$ python -q
>>> import numpy as np
>>> import numpy.linalg as la
>>> np.set_printoptions(precision=1, suppress=True, linewidth=100, sign=" ")
>>> mat = np.load("block3.npy")
>>> mat
array([[ 3.1, -7.4, -5.1],
       [-6.1,  0.3, -5.9],
       [ 4.5,  5.3, -6. ]])
>>> th = np.radians(36)
>>> r_ = np.eye(3)
>>> r_[2, 2] = r_[1, 1] = np.cos(th)
>>> r_[2, 1], r_[1, 2] = -np.sin(th), np.sin(th)
>>> r_
array([[ 1. ,  0. ,  0. ],
       [ 0. ,  0.8,  0.6],
       [ 0. , -0.6,  0.8]])
>>> M2 = mat @ r_.T
>>> np.allclose(la.norm(mat, axis=1), la.norm(M2, axis=1))
True
>>> la.svd(mat, compute_uv=False), la.svd(M2, compute_uv=False)
(array([ 10. ,   9. ,   8.1]), array([ 10. ,   9. ,   8.1]))
>>> np.abs(M2 - mat).max(axis=0)
array([ 0. ,  4.5,  5.3])
>>> np.round(r_ @ r_.T, 1) + 0
array([[ 1.,  0.,  0.],
       [ 0.,  1.,  0.],
       [ 0.,  0.,  1.]])
>>> np.round(r_.T @ r_, 1) + 0
array([[ 1.,  0.,  0.],
       [ 0.,  1.,  0.],
       [ 0.,  0.,  1.]])
>>> la.pinv(r_)
array([[ 1. ,  0. ,  0. ],
       [ 0. ,  0.8, -0.6],
       [ 0. ,  0.6,  0.8]])
>>> u = np.array([-9, 9, -1])
>>> M2 = mat + np.outer(u, np.eye(3)[1])
>>> la.matrix_rank(la.inv(M2) - la.inv(mat), tol=1e-8)
np.int64(1)
>>> data = np.load("x.npy")
>>> data
array([[ 0.5,  0.1, -0.1],
       [-0.6, -0.1, -0.1],
       [ 5.1,  0.2, -0.2],
       [-3. , -0.7,  0. ],
       [ 2.5, -0.5,  0.2],
       [-3.6,  1.3,  0.2],
       [-1.2,  0. ,  0. ],
       [ 1.3, -0.2, -0.1],
       [ 1.9, -0.2, -0.2],
       [ 5.3, -0.6,  0.1],
       [ 7.5,  0. ,  0.2],
       [-5. ,  0. , -0.1]])
>>> Ac = data - data.mean(axis=0)
>>> vecs = la.svd(Ac)[2][:1]
>>> M2 = Ac - Ac @ vecs.T @ vecs
>>> np.round(np.diag(vecs.T @ vecs), 1) + 0
array([ 1.,  0.,  0.])
>>> round(float(la.norm(M2) / la.norm(Ac)), 1)
0.1
>>> la.norm(M2, axis=1).round(6).argmax()
np.int64(5)
>>> Ac = data - data.mean(axis=0)
>>> Uu, sig, VT = la.svd(Ac, full_matrices=False)
>>> np.round(np.abs(VT[-1]), 1) + 0
array([ 0. ,  0.1,  1. ])
>>> sig
array([ 12.7,   1.6,   0.5])
>>> np.searchsorted(np.cumsum(sig ** 2) / (sig ** 2).sum(), 0.9) + 1
np.int64(1)
>>> np.round(Ac.mean(axis=0), 1) + 0
array([ 0.,  0.,  0.])
>>> np.round(sig ** 2 / (sig ** 2).sum(), 1) + 0
array([ 1.,  0.,  0.])
>>> np.round(VT[0] * np.sign(VT[0, np.abs(VT[0]).argmax()]), 1) + 0
array([ 1.,  0.,  0.])
>>> G = data.T @ data
>>> la.eigvalsh(G)[::-1]
array([ 171.2,    2.7,    0.2])
>>> np.diag(G)
array([ 170.9,    2.9,    0.3])
>>> (data @ data.T).shape
(12, 12)
>>> m1 = np.loadtxt("case3.csv", delimiter=",")
>>> m1
array([[-2.1, -1.9,  2.1],
       [-2. , -1.9,  2. ],
       [-1.9, -2.1,  2. ],
       [-2.1, -1.9,  1.9],
       [-2.1, -1.9,  2.1],
       [-2.1, -2.1,  2.1],
       [-2.1, -2.2,  1.9],
       [-1.8, -2. ,  2. ],
       [ 1.1, -2.1,  0. ],
       [ 1. , -2.2, -0.1],
       [ 0.9, -2. ,  0. ],
       [ 1.1, -2. , -0.1],
       [ 1.1, -2. ,  0.1],
       [ 1. , -2.1, -0.2],
       [ 0.9, -2.1, -0.1],
       [ 0.8, -2.1,  0. ],
       [-1.1,  2. , -2. ],
       [-0.9,  1.9, -2.1],
       [-1. ,  1.9, -2. ],
       [-1.1,  1.8, -1.9],
       [-1.1,  2.1, -1.9],
       [-1.1,  2. , -2.2],
       [-1.1,  1.9, -1.8],
       [-1. ,  2. , -2.1]])
>>> G = np.cov(m1, rowvar=False)
>>> round(float(np.corrcoef(m1[:, 0], m1[:, 1])[0, 1]), 1)
-0.2
>>> np.argsort(-m1.std(axis=0).round(6), kind="stable")
array([ 1,  2,  0])
